>>> import numpy as np
>>> np.set_printoptions(precision=2, suppress=True, linewidth=140)
>>> def rd(a):
...     return np.round(a, 2) + 0
... 
>>> Y = np.array([[2, -2], [-1, 3]])
>>> arr = np.kron(np.eye(2, dtype=int), Y)
>>> arr
array([[ 2, -2,  0,  0],
       [-1,  3,  0,  0],
       [ 0,  0,  2, -2],
       [ 0,  0, -1,  3]])
>>> # 2 groups of indices that never mix
>>> r0 = np.array([8, 7, 7, 9])
>>> Y = arr + np.outer(r0, np.eye(4)[1])
>>> np.linalg.matrix_rank(np.linalg.inv(Y) - np.linalg.inv(arr), tol=1e-8)
np.int64(1)
>>> Y
array([[ 2.,  6.,  0.,  0.],
       [-1., 10.,  0.,  0.],
       [ 0.,  7.,  2., -2.],
       [ 0.,  9., -1.,  3.]])
>>> F = np.loadtxt("test0.csv", delimiter=",")
>>> F
array([[1.  , 0.7 , 0.49, 0.34],
       [0.7 , 1.  , 0.7 , 0.49],
       [0.49, 0.7 , 1.  , 0.7 ],
       [0.34, 0.49, 0.7 , 1.  ]])
>>> rd(np.linalg.norm(F[2], 1)), rd(np.linalg.norm(F[2], np.inf))
(np.float64(2.89), np.float64(1.0))
>>> rd(np.linalg.norm(F, axis=0))
array([1.36, 1.49, 1.49, 1.36])
>>> rd(np.linalg.norm(F, "nuc"))
np.float64(4.0)
>>> rd(F[2] @ F[1])
np.float64(2.09)
>>> np.linalg.norm(F, axis=1).argmax()
np.int64(1)
>>> w1 = np.array([[3, 0, 3, 2, 2], [2, 3, 0, 1, 0], [2, 2, 2, 2, 2], [2, 0, 0, 0, 0]])
>>> beta = np.array([-1, 0, -1, 0, 0])
>>> act = np.maximum(F @ w1 + beta, 0)
>>> (act > 0).mean(axis=0)
array([1., 1., 1., 1., 1.])
>>> basis = np.array([[-1, 1, -2], [-2, 2, -1], [0, 0, 0], [2, -2, 1], [-2, 1, 0]])
>>> (act @ basis).round(6).argmax(axis=1)
array([1, 1, 1, 1])
>>> rd(act @ basis)
array([[ -9.82,   6.84,  -9.52],
       [-12.28,   9.48, -11.56],
       [-12.07,   9.09, -10.96],
       [ -9.16,   7.08,  -9.1 ]])
>>> m1 = np.loadtxt("mat.csv", delimiter=",")
>>> m1
array([[ 1., -1., -2.],
       [ 0.,  0.,  0.],
       [ 0.,  0.,  0.],
       [ 1., -1., -2.],
       [ 1., -1., -2.],
       [ 0.,  0.,  0.],
       [ 1., -1., -2.],
       [-1., -1.,  3.],
       [-2.,  0.,  2.],
       [ 2., -2., -1.],
       [-1., -1.,  3.],
       [ 1., -1., -2.],
       [ 1., -1.,  1.],
       [ 0.,  0.,  0.],
       [ 0.,  0.,  0.],
       [-2.,  0.,  2.],
       [ 1., -1.,  1.],
       [ 0.,  0.,  0.],
       [ 0.,  0.,  0.],
       [-2.,  0.,  2.],
       [ 1., -1.,  1.]])
>>> Uu, sig, Vh = np.linalg.svd(m1, full_matrices=False)
>>> rd(np.sqrt((sig ** 2).sum())), rd(np.linalg.norm(m1))
(np.float64(9.7), np.float64(9.7))
>>> rd(sig)
array([8.45, 4.29, 2.03])
>>> Uu.shape, sig.shape, Vh.shape
((21, 3), (3,), (3, 3))
>>> labels = m1[:, 2] > np.median(m1[:, 2])
>>> r0 = m1[labels].mean(axis=0) - m1[~labels].mean(axis=0)
>>> labels.astype(int)
array([0, 0, 0, 0, 0, 0, 0, 1, 1, 0, 1, 0, 1, 0, 0, 1, 1, 0, 0, 1, 1])
>>> np.argsort(-np.abs(r0).round(6), kind="stable")
array([2, 0, 1])
>>> ((m1 - m1.mean(axis=0)) @ r0 > 0).astype(int)
array([0, 0, 0, 0, 0, 0, 0, 1, 1, 0, 1, 0, 1, 0, 0, 1, 1, 0, 0, 1, 1])
>>> (((m1 - m1.mean(axis=0)) @ r0 > 0) == labels).mean()
np.float64(1.0)
>>> Ac = m1 - m1.mean(axis=0)
>>> Uu, sig, Vh = np.linalg.svd(Ac, full_matrices=False)
>>> rd(np.abs(Vh[-1]))
array([0.56, 0.8 , 0.22])
>>> (np.sign(Uu[:, 0]) == np.sign(Uu[0, 0])).astype(int)
array([1, 1, 1, 1, 1, 1, 1, 0, 0, 1, 0, 1, 0, 1, 1, 0, 0, 1, 1, 0, 0])
>>> rd(sig ** 2 / (sig ** 2).sum())
array([0.83, 0.14, 0.03])
>>> np.linalg.matrix_rank(Ac)
np.int64(3)
>>> rd(sig)
array([8.45, 3.51, 1.55])
>>> rd((sig ** 2).sum() ** 2 / (sig ** 4).sum())
np.float64(1.41)
